In [1]: import numpy as np

In [2]: np.set_printoptions(suppress=True, linewidth=120)

In [3]: def rnd(a):
   ...:     return np.round(a, 1) + 0
   ...: 

In [4]: mat = np.loadtxt("case9.csv", delimiter=",")

In [5]: rnd(mat)
Out[5]: 
array([[-0.4, -0.2, -0.4,  0.3,  0.7],
       [-0.6, -0.3,  0. ,  0.4, -0.6],
       [ 0.1, -0.2, -0.8, -0.4, -0.3],
       [-0.6,  0.7, -0.1, -0.4,  0. ],
       [-0.3, -0.6,  0.3, -0.6,  0.2]])

In [6]: U, s, vt = np.linalg.svd(mat, full_matrices=False)

In [7]: U.shape, s.shape, vt.shape
Out[7]: ((5, 5), (5,), (5, 5))

In [8]: rnd(np.cumsum(s ** 2) / np.sum(s ** 2))
Out[8]: array([0.2, 0.4, 0.6, 0.8, 1. ])

In [9]: (s > 1e-8).sum()
Out[9]: np.int64(5)

In [10]: C = np.array([[-0.7, -0.7, 0.1]])

In [11]: rng = np.random.default_rng(5141)

In [12]: data = np.array([[3],
    ...:     [2],
    ...:     [2],
    ...:     [1],
    ...:     [2],
    ...:     [2],
    ...:     [1],
    ...:     [3],
    ...:     [2],
    ...:     [1],
    ...:     [3],
    ...:     [0],
    ...:     [1],
    ...:     [3],
    ...:     [3],
    ...:     [1],
    ...:     [1],
    ...:     [2],
    ...:     [2],
    ...:     [2],
    ...:     [3],
    ...:     [3],
    ...:     [1]]) @ C + 0.1 * rng.normal(size=(23, 3))

In [13]: rnd(data)
Out[13]: 
array([[-2.3, -2. ,  0.3],
       [-1.4, -1.5,  0.1],
       [-1.2, -1.4,  0.2],
       [-0.7, -0.8,  0. ],
       [-1.3, -1.5,  0.1],
       [-1.3, -1.1,  0.3],
       [-0.7, -0.8,  0. ],
       [-2.4, -2.2,  0.2],
       [-1.2, -1.3,  0.3],
       [-0.7, -0.7,  0.1],
       [-2.2, -2.1,  0.3],
       [ 0.1, -0.1,  0. ],
       [-0.8, -0.6,  0.2],
       [-2.1, -2.2,  0.3],
       [-2. , -2.3,  0.3],
       [-0.7, -0.7,  0.1],
       [-0.7, -0.7,  0.2],
       [-1.5, -1.5,  0.3],
       [-1.4, -1.3,  0.2],
       [-1.2, -1.4,  0.2],
       [-2. , -2.2,  0.2],
       [-2.1, -2.1,  0.2],
       [-0.6, -0.8,  0.2]])

In [14]: Xc = data - data.mean(axis=0)

In [15]: V = np.linalg.svd(Xc)[2][:1]

In [16]: A2 = Xc - Xc @ V.T @ V

In [17]: rnd(np.cov(Xc @ V.T, rowvar=False))
Out[17]: np.float64(0.8)

In [18]: np.linalg.cond(data) > 100
Out[18]: np.False_

In [19]: rnd(np.abs(np.linalg.svd(data)[2][-1]))
Out[19]: array([0.1, 0. , 1. ])

In [20]: np.argsort(-np.linalg.norm(data, axis=0).round(6), kind="stable")[:3]
Out[20]: array([1, 0, 2])

In [21]: Xc = data - data.mean(axis=0)

In [22]: U, s, vt = np.linalg.svd(Xc, full_matrices=False)

In [23]: rnd((s ** 2).sum() ** 2 / (s ** 4).sum())
Out[23]: np.float64(1.0)

In [24]: rnd(vt[0] * np.sign(vt[0, np.abs(vt[0]).argmax()]))
Out[24]: array([ 0.7,  0.7, -0.1])

In [25]: rnd(Xc.mean(axis=0))
Out[25]: array([0., 0., 0.])

In [26]: rnd(s ** 2 / (s ** 2).sum())
Out[26]: array([1., 0., 0.])

In [27]: rnd(s)
Out[27]: array([4.3, 0.5, 0.3])

In [28]: labels = data[:, 1] > np.median(data[:, 1])

In [29]: r0 = data[labels].mean(axis=0) - data[~labels].mean(axis=0)

In [30]: labels.astype(int)
Out[30]: array([0, 0, 0, 1, 0, 1, 1, 0, 1, 1, 0, 1, 1, 0, 0, 1, 1, 0, 1, 0, 0, 0, 1])

In [31]: np.argsort(-np.abs(r0).round(6), kind="stable")
Out[31]: array([1, 0, 2])

In [32]: A = np.loadtxt("w.csv", delimiter=",")

In [33]: rnd(A)
Out[33]: 
array([[-0.8, -0.1, -0.9, -2.1,  1.7],
       [ 0. , -2.4,  1.2,  0.6,  1.2],
       [ 0.9, -1.4, -0.2, -1.7, -1.8],
       [ 2.7,  0.3, -0.7,  0.1,  1.1],
       [-0.5, -1.1, -2.5,  1.1, -0.2]])

In [34]: r0 = np.array([1, 3, 2, 0, 0])

In [35]: A2 = A + np.outer(r0, np.eye(5)[4])

In [36]: rnd(np.linalg.det(A2) / np.linalg.det(A)), rnd(1 + np.linalg.solve(A, r0)[4])
Out[36]: (np.float64(1.2), np.float64(1.2))

In [37]: np.linalg.matrix_rank(A2 - A)
Out[37]: np.int64(1)

In [38]: P = np.triu(np.array([[-2, -1, -2, 0, 1],
    ...:     [1, 1, 2, 1, -1],
    ...:     [-2, 0, -2, -1, -2],
    ...:     [2, 2, -1, -2, -2],
    ...:     [2, -1, -1, -1, -2]]), 1) + np.eye(5)

In [39]: A2 = P @ A @ np.linalg.inv(P)

In [40]: rnd(P @ A - A @ P)
Out[40]: 
array([[-2.3,  3.3, -4.8,  3.2, -3.1],
       [ 5. , -1.4,  6.4, -0.8, -1.3],
       [-1.8,  2.8, 10.3, -1.2, -6.7],
       [ 0.9,  4.8,  9.9, -3.1, -3. ],
       [ 0. , -0.5,  1.2, -1.5, -3.4]])

In [41]: rnd(A2)
Out[41]: 
array([[ -3.2,   0.8, -12.2, -11.3, -39. ],
       [  5. ,   1.2,  10.4,   5.4,  26.5],
       [ -0.8,  -0.3,   4.5,   0.8,   8.5],
       [  3.6,   6. ,  -0.4,  -8.5, -13.8],
       [ -0.5,  -1.5,  -0.4,   2.3,   2.4]])

In [42]: rnd(np.linalg.det(A2))
Out[42]: np.float64(243.0)

In [43]: rnd(np.trace(A2)), rnd(np.trace(A))
Out[43]: (np.float64(-3.6), np.float64(-3.6))

In [44]: np.linalg.matrix_rank(A2)
Out[44]: np.int64(5)

In [45]: A2 = np.linalg.inv(A)

In [46]: (np.abs(A2) > 1e-9).astype(int)
Out[46]: 
array([[1, 0, 1, 1, 1],
       [1, 1, 1, 1, 1],
       [1, 1, 1, 1, 1],
       [1, 1, 1, 1, 1],
       [1, 1, 1, 1, 1]])

In [47]: rnd(np.linalg.inv(A2))
Out[47]: 
array([[-0.8, -0.1, -0.9, -2.1,  1.7],
       [ 0. , -2.4,  1.2,  0.6,  1.2],
       [ 0.9, -1.4, -0.2, -1.7, -1.8],
       [ 2.7,  0.3, -0.7,  0.1,  1.1],
       [-0.5, -1.1, -2.5,  1.1, -0.2]])

In [48]: np.allclose(A2, A.T)
Out[48]: False

In [49]: rnd(np.linalg.det(A) * np.linalg.det(A2))
Out[49]: np.float64(1.0)

In [50]: rnd(np.linalg.norm(A, axis=1))
Out[50]: array([3., 3., 3., 3., 3.])

In [51]: rnd(np.linalg.norm(A, axis=0))
Out[51]: array([3., 3., 3., 3., 3.])

In [52]: rnd(np.linalg.norm(A, 1)), rnd(np.linalg.norm(A, np.inf))
Out[52]: (np.float64(6.1), np.float64(6.0))

In [53]: J = np.loadtxt("test10.csv", delimiter=",")

In [54]: J
Out[54]: 
array([[-3.9,  3.5, -3.8,  3.3],
       [ 1.6,  3.3, -3.1,  0.8],
       [-1.2,  4.3,  0.1,  2.5],
       [-1.6,  2.7, -3.5,  2.9],
       [-2.7,  3.8, -4.2,  4.6],
       [-0.6,  4.2, -2.1,  0.4],
       [-3.4,  4.1, -4.1,  4.4],
       [-2.7,  3.1, -2.4, -1.8],
       [-2.9,  2.7, -4.7,  2.4],
       [-0.1,  3.2, -1.3,  0.5],
       [-0.6,  3.2, -1.6,  3.6],
       [-1.1,  2.8, -3.9,  5.3],
       [ 0.1,  4.4, -2.2, -0.1],
       [-2.2,  3.9, -0.9,  1.4],
       [ 0.1,  2.6, -2. , -1.8],
       [-2.1,  2.6, -1.6,  5.1],
       [-0.3,  2.9, -0.7,  1.6],
       [-3.5,  2.4, -2.6,  4.3],
       [ 0. ,  2.5, -3.5,  3.7],
       [-2.2,  3. , -4.5,  4.1],
       [-0.6,  3. , -4.4,  3.4],
       [-3.1,  3. , -3.7,  3.5],
       [-2.3,  4.3, -0.4,  1.2],
       [-2. ,  3.2, -4.7,  3.8],
       [-0.8,  4.1, -4.7,  3.9]])

In [55]: Xc = J - J.mean(axis=0)

In [56]: V = np.linalg.svd(Xc)[2][:1]

In [57]: A2 = Xc - Xc @ V.T @ V

In [58]: rnd(np.diag(V.T @ V))
Out[58]: array([0.1, 0. , 0.2, 0.7])

In [59]: rnd(A2.std(axis=0))
Out[59]: array([1.1, 0.6, 1.1, 0.7])

In [60]: np.linalg.norm(A2, axis=1).round(6).argmax()
Out[60]: np.int64(7)

In [61]: rnd((Xc @ V.T).std(axis=0))
Out[61]: array([2.2])

In [62]: t = np.radians(135)

In [63]: Rm = np.eye(4)

In [64]: Rm[2, 2] = Rm[3, 3] = np.cos(t)

In [65]: Rm[2, 3], Rm[3, 2] = -np.sin(t), np.sin(t)

In [66]: rnd(Rm)
Out[66]: 
array([[ 1. ,  0. ,  0. ,  0. ],
       [ 0. ,  1. ,  0. ,  0. ],
       [ 0. ,  0. , -0.7, -0.7],
       [ 0. ,  0. ,  0.7, -0.7]])

In [67]: A2 = J @ Rm.T

In [68]: rnd(np.abs(A2 - J).max(axis=0))
Out[68]: array([ 0. ,  0. ,  6.3, 11.8])

In [69]: rnd(np.linalg.det(Rm)), rnd(np.trace(Rm))
Out[69]: (np.float64(1.0), np.float64(0.6))

In [70]: Xc = (J - J.mean(axis=0)) / J.std(axis=0)

In [71]: rnd(Xc.std(axis=0))
Out[71]: array([1., 1., 1., 1.])

In [72]: c = np.linalg.lstsq(np.delete(Xc, 2, axis=1), Xc[:, 2])[0]

In [73]: rnd(1 - np.var(Xc[:, 2] - np.delete(Xc, 2, axis=1) @ c))
Out[73]: np.float64(0.3)

In [74]: labels = rng.permutation(4)

In [75]: A2 = J[:, labels] * rng.choice([-1, 1], 4)

In [76]: A2
Out[76]: 
array([[-3.5,  3.3,  3.9, -3.8],
       [-3.3,  0.8, -1.6, -3.1],
       [-4.3,  2.5,  1.2,  0.1],
       [-2.7,  2.9,  1.6, -3.5],
       [-3.8,  4.6,  2.7, -4.2],
       [-4.2,  0.4,  0.6, -2.1],
       [-4.1,  4.4,  3.4, -4.1],
       [-3.1, -1.8,  2.7, -2.4],
       [-2.7,  2.4,  2.9, -4.7],
       [-3.2,  0.5,  0.1, -1.3],
       [-3.2,  3.6,  0.6, -1.6],
       [-2.8,  5.3,  1.1, -3.9],
       [-4.4, -0.1, -0.1, -2.2],
       [-3.9,  1.4,  2.2, -0.9],
       [-2.6, -1.8, -0.1, -2. ],
       [-2.6,  5.1,  2.1, -1.6],
       [-2.9,  1.6,  0.3, -0.7],
       [-2.4,  4.3,  3.5, -2.6],
       [-2.5,  3.7, -0. , -3.5],
       [-3. ,  4.1,  2.2, -4.5],
       [-3. ,  3.4,  0.6, -4.4],
       [-3. ,  3.5,  3.1, -3.7],
       [-4.3,  1.2,  2.3, -0.4],
       [-3.2,  3.8,  2. , -4.7],
       [-4.1,  3.9,  0.8, -4.7]])

In [77]: U, _, vt = np.linalg.svd(J.T @ A2)

In [78]: labels
Out[78]: array([1, 3, 0, 2])

In [79]: W0 = np.array([[-0.3, 1.3, 0.2],
    ...:     [-0.4, 2.3, -0.7],
    ...:     [-0.3, -0.1, 0.3],
    ...:     [-0.8, 0.6, -2.7],
    ...:     [-0.4, 1.0, -0.9]])

In [80]: W0[3] = W0[0] + 0.3 * rng.normal(size=3)

In [81]: rnd(W0)
Out[81]: 
array([[-0.3,  1.3,  0.2],
       [-0.4,  2.3, -0.7],
       [-0.3, -0.1,  0.3],
       [-0.8,  1.3, -0.4],
       [-0.4,  1. , -0.9]])

In [82]: vec = np.array([-1, 2, -1])

In [83]: y = W0 @ vec

In [84]: rnd(np.linalg.solve(W0.T @ W0, W0.T @ y))
Out[84]: array([-1.,  2., -1.])

In [85]: rnd(np.linalg.lstsq(W0, y)[0])
Out[85]: array([-1.,  2., -1.])

In [86]: rnd(np.linalg.pinv(W0) @ W0)
Out[86]: 
array([[1., 0., 0.],
       [0., 1., 0.],
       [0., 0., 1.]])

In [87]: y = y + 0.1 * rng.normal(size=5)

In [88]: rnd(y)
Out[88]: array([ 2.6,  5.7, -0.1,  3.9,  3.4])

In [89]: c, *_ = np.linalg.lstsq(W0, y)

In [90]: rnd(c)
Out[90]: array([-1.1,  1.9, -1.2])

In [91]: c.round()
Out[91]: array([-1.,  2., -1.])

In [92]: rnd(np.linalg.norm(W0, axis=1))
Out[92]: array([1.3, 2.4, 0.4, 1.6, 1.4])

In [93]: rnd(np.linalg.norm(W0, "nuc"))
Out[93]: np.float64(4.8)

In [94]: rnd(np.linalg.norm(W0[3], 1)), rnd(np.linalg.norm(W0[3], np.inf))
Out[94]: (np.float64(2.5), np.float64(1.3))

In [95]: rnd(np.linalg.norm(W0, 2))
Out[95]: np.float64(3.4)

In [96]: rnd(np.linalg.norm(W0, axis=0))
Out[96]: array([1.1, 3.1, 1.3])

In [97]: np.linalg.norm(W0, axis=1).argmax()
Out[97]: np.int64(1)

In [98]: A2 = np.c_[W0[:, :2] @ np.array([[1, 2], [3, 2]]), np.array([-2, 0, 2, 1, 1])]

In [99]: rnd(A2)
Out[99]: 
array([[ 3.6,  2. , -2. ],
       [ 6.5,  3.8,  0. ],
       [-0.6, -0.8,  2. ],
       [ 3. ,  1. ,  1. ],
       [ 2.6,  1.2,  1. ]])

In [100]: np.linalg.matrix_rank(A2)
Out[100]: np.int64(3)

In [101]: P = W0 @ np.linalg.solve(W0.T @ W0, W0.T)

In [102]: rnd(P @ W0[:, 2])
Out[102]: array([ 0.2, -0.7,  0.3, -0.4, -0.9])

In [103]: rnd(np.linalg.eigvalsh(P))
Out[103]: array([0., 0., 1., 1., 1.])

In [104]: rnd((np.eye(5) - P) @ W0)
Out[104]: 
array([[0., 0., 0.],
       [0., 0., 0.],
       [0., 0., 0.],
       [0., 0., 0.],
       [0., 0., 0.]])

In [105]: rnd(P)
Out[105]: 
array([[ 0.6,  0.3,  0.2,  0.1, -0.3],
       [ 0.3,  0.7, -0.3,  0. ,  0.2],
       [ 0.2, -0.3,  0.4,  0.4, -0.1],
       [ 0.1,  0. ,  0.4,  0.7,  0.3],
       [-0.3,  0.2, -0.1,  0.3,  0.6]])

In [106]: A2 = np.array([[2, -1, 1], [1, 2, -2]])

In [107]: C = np.kron(A2, W0)

In [108]: rnd(np.linalg.norm(C, 2)), rnd(np.linalg.norm(A2, 2) * np.linalg.norm(W0, 2))
Out[108]: (np.float64(10.6), np.float64(10.6))

In [109]: X = np.load("block16.npy")

In [110]: X
Out[110]: 
array([[ 0.,  1.,  0.,  0.,  0.],
       [ 0.,  1.,  0.,  0.,  0.],
       [ 0.,  0.,  2.,  1.,  1.],
       [ 0.,  0., -2., -2.,  2.],
       [ 0.,  0.,  1.,  0.,  1.]])

In [111]: r = np.linalg.matrix_rank(X)

In [112]: r
Out[112]: np.int64(4)

In [113]: ns = np.linalg.svd(X)[2][r:].T

In [114]: X @ ns
Out[114]: 
array([[0.],
       [0.],
       [0.],
       [0.],
       [0.]])

In [115]: np.unique(X.round(6), axis=0).shape
Out[115]: (4, 5)

In [116]: np.linalg.matrix_rank(X, rtol=0.1)
Out[116]: np.int64(3)

In [117]: rnd(np.linalg.norm(X, 2) / np.linalg.norm(X))
Out[117]: np.float64(0.8)

In [118]: E = np.eye(3, dtype=int)[rng.permutation(3)]

In [119]: E
Out[119]: 
array([[0, 0, 1],
       [0, 1, 0],
       [1, 0, 0]])

In [120]: Q, V = np.linalg.qr(E[:, :2])[0], np.linalg.qr(E[:, 2:])[0]

In [121]: s = np.linalg.svd(Q.T @ V, compute_uv=False)

In [122]: s
Out[122]: array([0.])

In [123]: rnd(np.linalg.norm(Q @ Q.T - V @ V.T, 2))
Out[123]: np.float64(1.0)

In [124]: (s > 0.9).sum()
Out[124]: np.int64(0)

In [125]: A2 = E / np.linalg.norm(E, axis=1, keepdims=True)

In [126]: cov = A2 @ A2.T

In [127]: np.degrees(np.arccos(np.clip(cov[0, 1], -1, 1)))
Out[127]: np.float64(90.0)

In [128]: cov[0]
Out[128]: array([1., 0., 0.])

In [129]: (cov - 2 * np.eye(3)).round(6).argmax(axis=1)
Out[129]: array([1, 0, 0])

In [130]: arr = np.load("data.npy")

In [131]: arr
Out[131]: 
array([[-27,  -9],
       [ 15,   5]])

In [132]: labels = rng.permutation(2)

In [133]: labels
Out[133]: array([1, 0])

In [134]: A2 = arr[labels][:, labels]

In [135]: A2
Out[135]: 
array([[  5,  15],
       [ -9, -27]])

In [136]: rnd(np.linalg.det(A2)), rnd(np.linalg.det(arr[labels]))
Out[136]: (np.float64(0.0), np.float64(0.0))

In [137]: np.diag(A2)
Out[137]: array([  5, -27])

In [138]: np.allclose(A2, arr)
Out[138]: False

In [139]: (arr - arr.T) / 2
Out[139]: 
array([[  0., -12.],
       [ 12.,   0.]])

In [140]: np.linalg.matrix_power(arr, 2)
Out[140]: 
array([[ 594,  198],
       [-330, -110]])

In [141]: t = np.radians(15)

In [142]: Rm = np.eye(2)

In [143]: Rm[1, 1] = Rm[0, 0] = np.cos(t)

In [144]: Rm[1, 0], Rm[0, 1] = -np.sin(t), np.sin(t)

In [145]: rnd(Rm)
Out[145]: 
array([[ 1. ,  0.3],
       [-0.3,  1. ]])

In [146]: A2 = arr @ Rm.T

In [147]: np.allclose(arr @ arr.T, A2 @ A2.T)
Out[147]: True

In [148]: rnd(np.linalg.svd(arr, compute_uv=False)), rnd(np.linalg.svd(A2, compute_uv=False))
Out[148]: (array([32.6,  0. ]), array([32.6,  0. ]))

In [149]: [round(float(x), 1) for x in np.linalg.svd(arr, compute_uv=False)[:3]]
Out[149]: [32.6, 0.0]

In [150]: np.argsort(-np.linalg.norm(arr, axis=0).round(6), kind="stable")[:3]
Out[150]: array([0, 1])
